$ ipython --no-banner

In [1]: import numpy as np

In [2]: np.set_printoptions(precision=1, suppress=True, linewidth=100)

In [3]: def tidy(a):
   ...:     return np.round(a, 1) + 0
   ...: 

In [4]: B = np.array([[-4, -5, 3, -2], [-5, -1, 0, 4], [5, -2, 1, 5], [-1, -5, 2, -3]])

In [5]: A = np.block([[np.zeros((4, 4)), B], [B.T, np.zeros((4, 4))]])

In [6]: print(A)
[[ 0.  0.  0.  0. -4. -5.  3. -2.]
 [ 0.  0.  0.  0. -5. -1.  0.  4.]
 [ 0.  0.  0.  0.  5. -2.  1.  5.]
 [ 0.  0.  0.  0. -1. -5.  2. -3.]
 [-4. -5.  5. -1.  0.  0.  0.  0.]
 [-5. -1. -2. -5.  0.  0.  0.  0.]
 [ 3.  0.  1.  2.  0.  0.  0.  0.]
 [-2.  4.  5. -3.  0.  0.  0.  0.]]

In [7]: w, V = np.linalg.eigh(A)

In [8]: x = np.array([5, -6, -9, -1, -4, -2, 0, -1])

In [9]: print(tidy(x @ A @ x / (x @ x)), tidy(w[0]), tidy(w[-1]))
2.5 -9.9 9.9

In [10]: print((np.sign(V[:, -1].round(6)) == np.sign(V[0, -1].round(6))).astype(int))
[1 1 0 1 0 0 1 0]

In [11]: print(tidy(np.linalg.eigvalsh(A[1:, 1:])))
[-7.7 -6.6 -5.9  0.   5.9  6.6  7.7]

In [12]: print(x @ A @ x)
408.0

In [13]: print(np.abs(A).sum(axis=1).max(), tidy(np.abs(w).max()))
15.0 9.9

In [14]: r0 = np.array([0, 0, 2])

In [15]: print(np.array([np.convolve(row, r0, "same") for row in A]))
[[  0.   0.   0.   0.   0.  -8. -10.   6.]
 [  0.   0.   0.   0.   0. -10.  -2.   0.]
 [  0.   0.   0.   0.   0.  10.  -4.   2.]
 [  0.   0.   0.   0.   0.  -2. -10.   4.]
 [  0.  -8. -10.  10.  -2.   0.   0.   0.]
 [  0. -10.  -2.  -4. -10.   0.   0.   0.]
 [  0.   6.   0.   2.   4.   0.   0.   0.]
 [  0.  -4.   8.  10.  -6.   0.   0.   0.]]

In [16]: rng = np.random.default_rng(1585)

In [17]: labels = rng.permutation(8)

In [18]: B = A[:, labels] * rng.choice([-1, 1], 8)

In [19]: print(B)
[[ 0.  2.  0. -5.  4. -3.  0. -0.]
 [ 0. -4.  0. -1.  5. -0.  0. -0.]
 [ 0. -5.  0. -2. -5. -1.  0. -0.]
 [ 0.  3.  0. -5.  1. -2.  0. -0.]
 [-5. -0. -4.  0. -0. -0.  5.  1.]
 [-1. -0. -5.  0. -0. -0. -2.  5.]
 [ 0. -0.  3.  0. -0. -0.  1. -2.]
 [ 4. -0. -2.  0. -0. -0.  5.  3.]]

In [20]: Uu, _, Vt = np.linalg.svd(A.T @ B)

In [21]: print(tidy(Uu @ Vt))
[[ 0.  0.  1.  0.  0.  0.  0.  0.]
 [ 1.  0.  0.  0.  0.  0.  0.  0.]
 [ 0.  0.  0.  0.  0.  0.  1.  0.]
 [ 0.  0.  0.  0.  0.  0.  0. -1.]
 [ 0.  0.  0.  0. -1.  0.  0.  0.]
 [ 0.  0.  0.  1.  0.  0.  0.  0.]
 [ 0.  0.  0.  0.  0. -1.  0.  0.]
 [ 0. -1.  0.  0.  0.  0.  0.  0.]]

In [22]: print(labels)
[1 7 0 5 4 6 2 3]

In [23]: print(tidy(np.linalg.lstsq(A, B)[0]))
[[ 0.  0.  1.  0.  0.  0.  0.  0.]
 [ 1.  0.  0.  0.  0.  0.  0.  0.]
 [ 0.  0.  0.  0.  0.  0.  1.  0.]
 [ 0.  0.  0.  0.  0.  0.  0. -1.]
 [ 0.  0.  0.  0. -1.  0.  0.  0.]
 [ 0.  0.  0.  1.  0.  0.  0.  0.]
 [ 0.  0.  0.  0.  0. -1.  0.  0.]
 [ 0. -1.  0.  0.  0.  0.  0.  0.]]

In [24]: x = np.array([0, 0, 1, 3, 0, 1, 3, 0])

In [25]: a = np.maximum(B @ x, 0)

In [26]: print(np.flatnonzero(a > 1e-9))
[4 6 7]

In [27]: print(a)
[ 0.  0.  0.  0. 11.  0.  6. 13.]

In [28]: print(B * (a > 1e-9)[:, None])
[[ 0.  0.  0. -0.  0. -0.  0. -0.]
 [ 0. -0.  0. -0.  0. -0.  0. -0.]
 [ 0. -0.  0. -0. -0. -0.  0. -0.]
 [ 0.  0.  0. -0.  0. -0.  0. -0.]
 [-5. -0. -4.  0. -0. -0.  5.  1.]
 [-0. -0. -0.  0. -0. -0. -0.  0.]
 [ 0. -0.  3.  0. -0. -0.  1. -2.]
 [ 4. -0. -2.  0. -0. -0.  5.  3.]]

In [29]: print(np.maximum(B @ x, 0) - np.maximum(-B @ x, 0))
[-18.  -3.  -7. -17.  11. -11.   6.  13.]

In [30]: data = np.load("x.npy")

In [31]: print(data)
[[  0  -3   2  -8   3]
 [  3   0   6   6   3]
 [ -2  -6   0   0  -9]
 [  8  -6   0   0  13]
 [ -3  -3   9 -13   0]]

In [32]: # skew-symmetric

In [33]: np.linalg.rank(data)
AttributeError: module 'numpy.linalg' has no attribute 'rank'


In [34]: print(np.count_nonzero(data))
18

In [35]: print(tidy(np.linalg.svd(data, compute_uv=False)))
[18.6 18.6  8.4  8.4  0. ]

In [36]: print(data.shape)
(5, 5)

In [37]: data[5]
IndexError: index 5 is out of bounds for axis 0 with size 5


In [38]: print(data.mean(axis=0))
[ 1.2 -3.6  3.4 -3.   2. ]

In [39]: X = np.loadtxt("m.csv", delimiter=",")

In [40]: print(X)
[[-1.  0.  0. -2.  1.  1.  2.  0. -2.]
 [-1.  2.  0.  0. -1. -1.  0.  2.  1.]
 [ 2. -2. -1.  0.  1.  0.  0.  2.  0.]
 [ 1. -1.  2.  0. -2.  1.  0. -2.  2.]
 [-2.  2.  2.  1. -2. -2. -2.  1. -2.]
 [ 1. -1. -1.  1.  0.  2.  2.  2.  0.]
 [ 1. -1.  0. -1.  1.  1. -2. -1. -2.]
 [ 0.  1.  2.  1.  2.  1. -2.  1.  2.]
 [-2.  2.  2. -1.  2.  2.  0.  1. -2.]]

In [41]: Uu, s, Vt = np.linalg.svd(X)

In [42]: print(np.argmax(s[:-1] / (s[1:] + 1e-6)) + 1)
8

In [43]: B = Uu[:, :8] @ np.diag(s[:8]) @ Vt[:8]

In [44]: print(tidy(np.abs(X - B).max()))
0.0

In [45]: print(tidy(np.linalg.norm(X - B) / np.linalg.norm(X)))
0.0

In [46]: print(tidy(B))
[[-1.  0.  0. -2.  1.  1.  2.  0. -2.]
 [-1.  2.  0.  0. -1. -1.  0.  2.  1.]
 [ 2. -2. -1.  0.  1.  0.  0.  2.  0.]
 [ 1. -1.  2.  0. -2.  1.  0. -2.  2.]
 [-2.  2.  2.  1. -2. -2. -2.  1. -2.]
 [ 1. -1. -1.  1.  0.  2.  2.  2.  0.]
 [ 1. -1.  0. -1.  1.  1. -2. -1. -2.]
 [ 0.  1.  2.  1.  2.  1. -2.  1.  2.]
 [-2.  2.  2. -1.  2.  2.  0.  1. -2.]]

In [47]: labels = rng.permutation(9)

In [48]: print(labels)
[2 0 7 6 8 4 3 5 1]

In [49]: B = X[labels][:, labels]

In [50]: print(tidy(np.sort(np.abs(np.linalg.eigvals(B)))))
[0.1 1.7 3.  3.2 3.2 3.5 3.7 3.7 4.3]

In [51]: print(np.allclose(B, X))
False

In [52]: print(B)
[[-1.  2.  2.  0.  0.  1.  0.  0. -2.]
 [ 0. -1.  0.  2. -2.  1. -2.  1.  0.]
 [ 2.  0.  1. -2.  2.  2.  1.  1.  1.]
 [ 0.  1. -1. -2. -2.  1. -1.  1. -1.]
 [ 2. -2.  1.  0. -2.  2. -1.  2.  2.]
 [ 2. -2.  1. -2. -2. -2.  1. -2.  2.]
 [ 2.  1. -2.  0.  2. -2.  0.  1. -1.]
 [-1.  1.  2.  2.  0.  0.  1.  2. -1.]
 [ 0. -1.  2.  0.  1. -1.  0. -1.  2.]]

In [53]: t = np.radians(15)

In [54]: Rm = np.eye(9)

In [55]: Rm[0, 0] = Rm[8, 8] = np.cos(t)

In [56]: Rm[0, 8], Rm[8, 0] = -np.sin(t), np.sin(t)

In [57]: print(tidy(Rm))
[[ 1.   0.   0.   0.   0.   0.   0.   0.  -0.3]
 [ 0.   1.   0.   0.   0.   0.   0.   0.   0. ]
 [ 0.   0.   1.   0.   0.   0.   0.   0.   0. ]
 [ 0.   0.   0.   1.   0.   0.   0.   0.   0. ]
 [ 0.   0.   0.   0.   1.   0.   0.   0.   0. ]
 [ 0.   0.   0.   0.   0.   1.   0.   0.   0. ]
 [ 0.   0.   0.   0.   0.   0.   1.   0.   0. ]
 [ 0.   0.   0.   0.   0.   0.   0.   1.   0. ]
 [ 0.3  0.   0.   0.   0.   0.   0.   0.   1. ]]

In [58]: B = X @ Rm.T

In [59]: print(tidy(B))
[[-0.4  0.   0.  -2.   1.   1.   2.   0.  -2.2]
 [-1.2  2.   0.   0.  -1.  -1.   0.   2.   0.7]
 [ 1.9 -2.  -1.   0.   1.   0.   0.   2.   0.5]
 [ 0.4 -1.   2.   0.  -2.   1.   0.  -2.   2.2]
 [-1.4  2.   2.   1.  -2.  -2.  -2.   1.  -2.4]
 [ 1.  -1.  -1.   1.   0.   2.   2.   2.   0.3]
 [ 1.5 -1.   0.  -1.   1.   1.  -2.  -1.  -1.7]
 [-0.5  1.   2.   1.   2.   1.  -2.   1.   1.9]
 [-1.4  2.   2.  -1.   2.   2.   0.   1.  -2.4]]

In [60]: print(tidy(np.abs(B - X).max(axis=0)))
[0.6 0.  0.  0.  0.  0.  0.  0.  0.5]

In [61]: print(np.allclose(np.linalg.norm(X, axis=1), np.linalg.norm(B, axis=1)))
True

In [62]: feats = np.load("block15.npy")

In [63]: print(feats)
[[4. 1. 0. 0.]
 [0. 4. 1. 0.]
 [0. 0. 4. 1.]
 [0. 0. 0. 4.]]

In [64]: # triangular, det is the product of the diagonal

In [65]: r0 = np.array([-2, 0, -1, -1])

In [66]: B = feats + np.outer(r0, np.eye(4)[0])

In [67]: print(np.linalg.matrix_rank(np.linalg.inv(B) - np.linalg.inv(feats), tol=1e-8))
1

In [68]: print(tidy(np.linalg.det(B) / np.linalg.det(feats)), tidy(1 + np.linalg.solve(feats, r0)[0]))
0.5 0.5

In [69]: print(np.linalg.matrix_rank(B - feats))
1

In [70]: x = np.array([1, 1, 1, 8])

In [71]: rhs = feats @ x

In [72]: c, lr = np.zeros(4), 1 / np.linalg.norm(feats, 2) ** 2

In [73]: for i in range(30):
    ...:     c -= lr * feats.T @ (feats @ c - rhs)
    ...:     if i % 10 == 0: print(i, round(np.linalg.norm(feats @ c - rhs), 1))
    ...: 
0 8.7
10 0.0
20 0.0

In [74]: print(tidy(c))
[1. 1. 1. 8.]

In [75]: mat = np.load("layer7.npy")

In [76]: print(mat)
[[ 4  5  6  7  8  9 10 11 12]
 [13 14 15 16 17 18 19 20 21]
 [22 23 24 25 26 27 28 29 30]
 [31 32 33 34 35 36 37 38 39]
 [40 41 42 43 44 45 46 47 48]
 [49 50 51 52 53 54 55 56 57]
 [58 59 60 61 62 63 64 65 66]
 [67 68 69 70 71 72 73 74 75]]

In [77]: # null space of dimension 7

In [78]: Uu, s, Vt = np.linalg.svd(mat)

In [79]: print(np.argmax(s[:-1] / (s[1:] + 1e-6)) + 1)
2

In [80]: B = Uu[:, :2] @ np.diag(s[:2]) @ Vt[:2]

In [81]: print(tidy(B))
[[ 4.  5.  6.  7.  8.  9. 10. 11. 12.]
 [13. 14. 15. 16. 17. 18. 19. 20. 21.]
 [22. 23. 24. 25. 26. 27. 28. 29. 30.]
 [31. 32. 33. 34. 35. 36. 37. 38. 39.]
 [40. 41. 42. 43. 44. 45. 46. 47. 48.]
 [49. 50. 51. 52. 53. 54. 55. 56. 57.]
 [58. 59. 60. 61. 62. 63. 64. 65. 66.]
 [67. 68. 69. 70. 71. 72. 73. 74. 75.]]

In [82]: print(np.linalg.matrix_rank(B))
2

In [83]: Uu, s, Vt = np.linalg.svd(mat)

In [84]: V = Vt[:(s > 1e-8).sum()]

In [85]: x = mat[1] + -1 * mat[0] + rng.integers(2) * np.eye(9)[8]

In [86]: print(x)
[ 9.  9.  9.  9.  9.  9.  9.  9. 10.]

In [87]: print(tidy(np.diag(V.T @ V)))
[0.4 0.3 0.2 0.1 0.1 0.1 0.2 0.3 0.4]

In [88]: J = np.loadtxt("a.csv", delimiter=",")

In [89]: print(J)
[[ 21.   -1.   14.  -10.   13.  -15.    1.  -16.    4.  -11.    0.   -1. ]
 [  0.4   0.8  -0.2  -2.3   1.2   1.6  -2.1  -1.4  -0.8  -0.3   0.7   0.1]
 [ -0.5   0.3   0.5  -0.3  -0.2   1.4   0.2   0.6  -0.7  -1.1   1.6   1.3]
 [ -1.4  -1.5  -0.6  -0.8   0.5   1.3   2.3   0.9  -1.3   0.9   0.    0.7]
 [ -0.8   0.3   0.2   1.7   0.8   3.2   0.1   1.7  -1.6  -0.9  -0.5  -0.9]
 [  0.7   2.1   2.1   0.   -0.9   2.4  -1.5  -0.3   0.1   0.    0.4  -2.3]
 [ -1.1  -2.1   0.1  -0.6   0.1  -0.9   1.1   0.6  -0.3   0.3   0.3   0.3]
 [  2.1   1.1  -1.   -1.2  -0.1   1.7   0.    0.   -0.1   0.9  -0.9   0.2]
 [ -0.9  -0.6  -0.5  -1.3   0.1  -1.5   0.3  -0.9   0.    0.2   0.3  -0.3]
 [ -0.6  -0.3  -2.1   0.7   0.1  -0.1   0.    0.    0.6   0.1  -0.4  -0.4]
 [ -0.8  -1.7  -0.4  -0.8  -0.1  -0.8   0.1   0.3  -0.9  -1.5  -0.5  -1. ]
 [  0.5  -1.2  -0.2   2.4   1.4  -0.2  -0.4   1.1   0.   -0.3  -0.9  -0.5]
 [ -1.1   0.7  -1.5   0.3  -0.1   0.4  -1.3  -0.7  -0.8   0.7   0.3  -0.5]
 [  0.4   0.    1.3  -2.5   1.2  -0.1  -0.4   1.   -1.3  -0.5   0.3  -0.3]
 [ -0.4   0.9   0.4  -0.7   1.3   1.6  -1.   -0.1   1.1   0.7  -0.7  -0.6]
 [ -0.5   1.4   0.4   0.1   1.5  -0.2  -0.5  -0.5   0.6   0.    0.1   0.9]
 [ -0.1  -0.7   0.4   0.6   0.   -0.4   1.   -0.4  -1.8  -0.4   1.4   0.1]
 [ -0.9  -0.2  -1.4   1.3  -0.1   0.2   0.7   0.7   0.1  -2.2  -2.1  -0.7]
 [  0.8   1.1  -1.5   0.3   0.9   0.2   0.2  -0.3  -0.9  -0.4   1.3   0.5]
 [  0.9  -0.4  -0.6  -0.9  -1.1   1.7  -0.6   0.5   1.   -0.3  -1.2   0.1]
 [  0.    0.1   0.5  -0.7  -0.9   0.6   0.8  -0.8  -1.1   1.4   0.7   0.2]
 [  1.7  -0.3   0.7  -2.6   1.2  -0.5   1.3   0.8   0.7   1.2   0.4   2.3]
 [ -2.4  -0.4  -0.3  -0.7  -0.1   0.4  -0.2   0.    0.1   0.1   1.    1.3]
 [  0.   -0.1  -0.4  -1.    1.4  -0.2  -1.4   0.9  -0.5  -1.8  -1.1   0.4]]

In [90]: W2 = J[[9, 20]].astype(float)

In [91]: for _ in range(4):
    ...:     labels = np.linalg.norm(J[:, None] - W2, axis=-1).argmin(axis=1)
    ...:     W2 = np.array([J[labels == j].mean(axis=0) for j in range(2)])
    ...: 

In [92]: print(labels)
[1 0 0 0 0 0 0 0 0 0 0 0 0 0 0 0 0 0 0 0 0 0 0 0]

In [93]: print(tidy(W2))
[[ -0.2   0.   -0.2  -0.4   0.4   0.5  -0.1   0.2  -0.3  -0.1   0.    0. ]
 [ 21.   -1.   14.  -10.   13.  -15.    1.  -16.    4.  -11.    0.   -1. ]]

In [94]: print(np.abs(W2[1] - W2[0]).argmax())
0

In [95]: print(tidy(W2[1] - W2[0]))
[ 21.2  -1.   14.2  -9.6  12.6 -15.5   1.1 -16.2   4.3 -10.9   0.   -1. ]
